% python3 -q
>>> import numpy as np
>>> from numpy import linalg as LA
>>> np.set_printoptions(precision=2, suppress=True, linewidth=100)
>>> rnd = lambda a: np.round(a, 2) + 0
>>> F = np.loadtxt("m.csv", delimiter=",")
>>> F
array([[ -2.,   4.,   5.,  -4.],
       [  0.,   9.,   7.,  -3.],
       [  3.,   5.,   4.,   1.],
       [  5.,   7.,   5.,   0.],
       [  2.,  12.,   7.,   4.],
       [  0.,   9.,   2.,   9.],
       [  3.,   6.,   3.,  12.],
       [  5.,   1.,   8.,  16.],
       [  5.,   5.,   6.,  13.],
       [  2.,   7.,  11.,  13.],
       [  1.,   8.,   8.,  18.],
       [ -4.,  11.,  12.,  15.],
       [  1.,  13.,  11.,  13.],
       [  4.,   8.,  16.,  15.],
       [  5.,   4.,  18.,  10.],
       [  4.,   6.,  13.,   5.],
       [ -1.,   3.,  14.,   5.],
       [ -2.,   2.,  17.,   6.],
       [  3.,   1.,  17.,  11.],
       [ -1.,  -2.,  13.,  10.],
       [  0.,  -5.,  10.,  15.],
       [  5.,  -2.,  15.,  16.],
       [  6.,  -2.,  18.,  18.],
       [  9.,  -1.,  19.,  19.],
       [ 11.,  -6.,  15.,  21.],
       [  8.,  -8.,  17.,  18.],
       [  7.,  -4.,  17.,  20.],
       [  3.,  -3.,  16.,  19.],
       [  3.,  -2.,  11.,  22.],
       [  1.,  -7.,   8.,  19.],
       [ -3.,  -8.,  11.,  15.],
       [ -1.,  -8.,   9.,  18.],
       [  2., -13.,   8.,  14.],
       [  1., -15.,   4.,  12.],
       [  6., -14.,   5.,  12.],
       [  4., -13.,   5.,  13.],
       [  2., -10.,   2.,  14.],
       [  1.,  -7.,  -1.,  10.],
       [  1.,  -3.,   0.,   5.],
       [  0.,  -3.,   3.,   3.],
       [ -5.,  -8.,   7.,   2.],
       [ -2., -11.,  12.,   0.],
       [ -2., -14.,  11.,  -3.],
       [ -5., -12.,   6.,   1.],
       [ -4.,  -8.,  10.,   1.]])
>>> proj = F @ LA.solve(F.T @ F, F.T)
>>> rnd(np.trace(proj))
np.float64(4.0)
>>> rnd(proj @ F[:, 3])
array([-4., -3.,  1.,  0.,  4.,  9., 12., 16., 13., 13., 18., 15., 13., 15., 10.,  5.,  5.,  6.,
       11., 10., 15., 16., 18., 19., 21., 18., 20., 19., 22., 19., 15., 18., 14., 12., 12., 13.,
       14., 10.,  5.,  3.,  2.,  0., -3.,  1.,  1.])
>>> idx = F[:, 3] > np.median(F[:, 3])
>>> u = F[idx].mean(axis=0) - F[~idx].mean(axis=0)
>>> rnd((((F - F.mean(axis=0)) @ u > 0) == idx).mean())
np.float64(0.91)
>>> ((F - F.mean(axis=0)) @ u > 0).astype(int)
array([0, 0, 0, 0, 0, 0, 0, 1, 1, 1, 1, 1, 1, 1, 1, 0, 0, 0, 1, 0, 1, 1, 1, 1, 1, 1, 1, 1, 1, 1, 1,
       1, 1, 1, 1, 1, 1, 0, 0, 0, 0, 0, 0, 0, 0])
>>> cen = (F - F.mean(axis=0)) / F.std(axis=0)
>>> rnd(cen.std(axis=0))
array([1., 1., 1., 1.])
>>> c = LA.lstsq(np.delete(cen, 1, axis=1), cen[:, 1])[0]
>>> rnd(c)
array([ 0.15,  0.13, -0.21])
